$ python -q
>>> import numpy as np
>>> import numpy.linalg as la
>>> np.set_printoptions(precision=2, suppress=True, linewidth=120, floatmode="fixed")
>>> mat = np.array([[-3, -3, 0, 0, 0, 0],
...     [1, -1, 0, 0, 0, 0],
...     [1, 1, 0, 0, 0, 0],
...     [0, 0, -3, -3, 0, 0],
...     [0, 0, 1, -1, 0, 0],
...     [0, 0, 1, 1, 0, 0],
...     [0, 0, 0, 0, -3, -3],
...     [0, 0, 0, 0, 1, -1],
...     [0, 0, 0, 0, 1, 1]])
>>> mat
array([[-3, -3,  0,  0,  0,  0],
       [ 1, -1,  0,  0,  0,  0],
       [ 1,  1,  0,  0,  0,  0],
       [ 0,  0, -3, -3,  0,  0],
       [ 0,  0,  1, -1,  0,  0],
       [ 0,  0,  1,  1,  0,  0],
       [ 0,  0,  0,  0, -3, -3],
       [ 0,  0,  0,  0,  1, -1],
       [ 0,  0,  0,  0,  1,  1]])
>>> def softmax(z):
...     e = np.exp(z - z.max(axis=-1, keepdims=True))
...     return e / e.sum(axis=-1, keepdims=True)
... 
>>> np.round(softmax(10 * mat[2]), 2) + 0
array([0.50, 0.50, 0.00, 0.00, 0.00, 0.00])
>>> softmax(mat).sum(axis=1)
array([1.00, 1.00, 1.00, 1.00, 1.00, 1.00, 1.00, 1.00, 1.00])
>>> S = mat @ mat.T / np.sqrt(6)
>>> softmax(S)[2] @ mat
array([ 0.32,  0.11, -0.11, -0.32, -0.11, -0.32])
>>> np.round(softmax(S + np.triu(np.full(S.shape, -np.inf), 1)), 2) + 0
array([[1.00, 0.00, 0.00, 0.00, 0.00, 0.00, 0.00, 0.00, 0.00],
       [0.31, 0.69, 0.00, 0.00, 0.00, 0.00, 0.00, 0.00, 0.00],
       [0.03, 0.30, 0.68, 0.00, 0.00, 0.00, 0.00, 0.00, 0.00],
       [0.00, 0.00, 0.00, 1.00, 0.00, 0.00, 0.00, 0.00, 0.00],
       [0.16, 0.16, 0.16, 0.16, 0.36, 0.00, 0.00, 0.00, 0.00],
       [0.16, 0.16, 0.16, 0.01, 0.16, 0.36, 0.00, 0.00, 0.00],
       [0.00, 0.00, 0.00, 0.00, 0.00, 0.00, 1.00, 0.00, 0.00],
       [0.11, 0.11, 0.11, 0.11, 0.11, 0.11, 0.11, 0.24, 0.00],
       [0.11, 0.11, 0.11, 0.11, 0.11, 0.11, 0.01, 0.11, 0.24]])
>>> np.round(softmax(S), 2) + 0
array([[1.00, 0.00, 0.00, 0.00, 0.00, 0.00, 0.00, 0.00, 0.00],
       [0.10, 0.22, 0.10, 0.10, 0.10, 0.10, 0.10, 0.10, 0.10],
       [0.01, 0.11, 0.24, 0.11, 0.11, 0.11, 0.11, 0.11, 0.11],
       [0.00, 0.00, 0.00, 1.00, 0.00, 0.00, 0.00, 0.00, 0.00],
       [0.10, 0.10, 0.10, 0.10, 0.22, 0.10, 0.10, 0.10, 0.10],
       [0.11, 0.11, 0.11, 0.01, 0.11, 0.24, 0.11, 0.11, 0.11],
       [0.00, 0.00, 0.00, 0.00, 0.00, 0.00, 1.00, 0.00, 0.00],
       [0.10, 0.10, 0.10, 0.10, 0.10, 0.10, 0.10, 0.22, 0.10],
       [0.11, 0.11, 0.11, 0.11, 0.11, 0.11, 0.01, 0.11, 0.24]])
